$ python3 -q
>>> import numpy as np
>>> np.set_printoptions(precision=2, suppress=True, linewidth=120, floatmode="fixed")
>>> rnd = lambda a: np.round(a, 2) + 0
>>> M = np.array([[1, 3, 0, 3, 1, 0, 1, 1],
...     [3, 13, 6, 9, 9, 6, 5, 3],
...     [0, 6, 9, 0, 9, 9, 3, 0],
...     [3, 9, 0, 9, 3, 0, 3, 3],
...     [1, 9, 9, 3, 10, 9, 4, 1],
...     [0, 6, 9, 0, 9, 9, 3, 0],
...     [1, 5, 3, 3, 4, 3, 2, 1],
...     [1, 3, 0, 3, 1, 0, 1, 1]])
>>> rk = np.linalg.matrix_rank(M)
>>> print(rk)
2
>>> null = np.linalg.svd(M)[2][rk:].T
>>> print(null.shape)
(8, 6)
>>> print([int(np.linalg.matrix_rank(np.delete(M, i, axis=0))) for i in range(8)])
[2, 2, 2, 2, 2, 2, 2, 2]
>>> print(np.allclose(M @ null, 0))
True
>>> print(np.linalg.matrix_rank(M.T @ M), np.linalg.matrix_rank(M @ M.T))
2 2
>>> print([int(np.linalg.matrix_rank(M[:, :j + 1])) for j in range(8)])
[1, 2, 2, 2, 2, 2, 2, 2]
>>> evals, evecs = np.linalg.eigh(M)
>>> x0 = np.array([1, 1, 2, 1, 2, 1, 1, 1])
>>> print(rnd(x0 @ M @ x0 / (x0 @ x0)), rnd(evals[0]), rnd(evals[-1]))
31.79 0.0 38.18
>>> print(rnd(np.linalg.eigvalsh(M[1:, 1:])))
[ 0.00  0.00  0.00  0.00  0.00 15.09 37.91]
>>> print((np.sign(evecs[:, -1].round(6)) == np.sign(evecs[0, -1].round(6))).astype(int))
[1 1 1 1 1 1 1 1]
>>> Uu, sig = np.linalg.svd(M)
Traceback (most recent call last):
  File "<python-input-17>", line 1, in <module>
    Uu, sig = np.linalg.svd(M)
    ^^^^^^^
ValueError: too many values to unpack (expected 2)
>>> Uu, sig, VT = np.linalg.svd(M, full_matrices=False)
>>> print((sig > 1e-8).sum())
2
>>> print(rnd(sig / sig[0]))
[1.00 0.41 0.00 0.00 0.00 0.00 0.00 0.00]
>>> print(np.abs(Uu[:, 0]).round(6).argmax())
1
>>> print(rnd(sig))
[38.18 15.82  0.00  0.00  0.00  0.00  0.00  0.00]
>>> print(rnd(np.sqrt((sig ** 2).sum())), rnd(np.linalg.norm(M)))
41.33 41.33
>>> Uu, sig, VT = np.linalg.svd(M)
>>> print(np.argmax(sig[:-1] / (sig[1:] + 1e-6)) + 1)
2
>>> B = Uu[:, :2] @ np.diag(sig[:2]) @ VT[:2]
>>> print(rnd(np.abs(M - B).max()))
0.0
>>> print(rnd(np.linalg.norm(M - B) / np.linalg.norm(M)))
0.0
>>> print(np.linalg.matrix_rank(B))
2
>>> X = np.loadtxt("arr.csv", delimiter=",")
>>> print(X)
[[  0.00   0.00  -8.00 -10.00]
 [  0.00   0.00  -2.00  -4.00]
 [  8.00  10.00   4.00   5.00]
 [  2.00   4.00   1.00   2.00]]
>>> x0 = np.array([-1, -2, -4, 4])
>>> rhs = X @ x0
>>> print(rhs)
[ -8.00  -8.00 -24.00  -6.00]
>>> print(rnd(np.linalg.solve(X.T, X[3])))
[0.00 0.00 0.00 1.00]
>>> print(rnd(np.linalg.solve(X, -3 * rhs)))
[  3.00   6.00  12.00 -12.00]
>>> print(rnd(np.linalg.solve(X, X[:, 2])))
[0.00 0.00 1.00 0.00]
>>> B = X / np.linalg.norm(X, axis=1, keepdims=True)
>>> G = B @ B.T
>>> print(rnd(G[2]))
[-0.45 -0.44  1.00  0.98]
>>> print((G - 2 * np.eye(4)).round(6).argmax(axis=1))
[1 0 3 2]
>>> print((np.abs(G) > 0.9).astype(int))
[[1 1 0 0]
 [1 1 0 0]
 [0 0 1 1]
 [0 0 1 1]]
>>> hat = np.triu(np.array([[2, 3, 1, 1], [2, 3, 0, 2], [2, 3, 3, 1], [3, 1, 0, 2]]), 1) + np.eye(4)
>>> B = hat @ X @ np.linalg.inv(hat)
>>> print(np.trace(B), np.trace(X))
6.0 6.0
>>> print(hat @ X - X @ hat)
[[ 10.00  14.00  -1.00   3.00]
 [  4.00   8.00   2.00   6.00]
 [  2.00 -20.00  -7.00 -30.00]
 [  0.00  -6.00  -2.00 -11.00]]
>>> print(np.linalg.matrix_rank(B))
4
>>> print(rnd(np.poly(B)))
[  1.00  -6.00 123.00 -72.00 144.00]
>>> rng = np.random.default_rng(51)
>>> B = X + rng.integers(-2, 3, (4, 2)) @ rng.integers(-2, 3, (2, 4))
>>> print(B)
[[ -4.00   3.00 -12.00  -7.00]
 [  5.00   0.00   3.00  -7.00]
 [  7.00   7.00   3.00   5.00]
 [  1.00   1.00   0.00   2.00]]
>>> print(rnd(np.linalg.svd(B - X, compute_uv=False)))
[10.24  5.12  0.00  0.00]
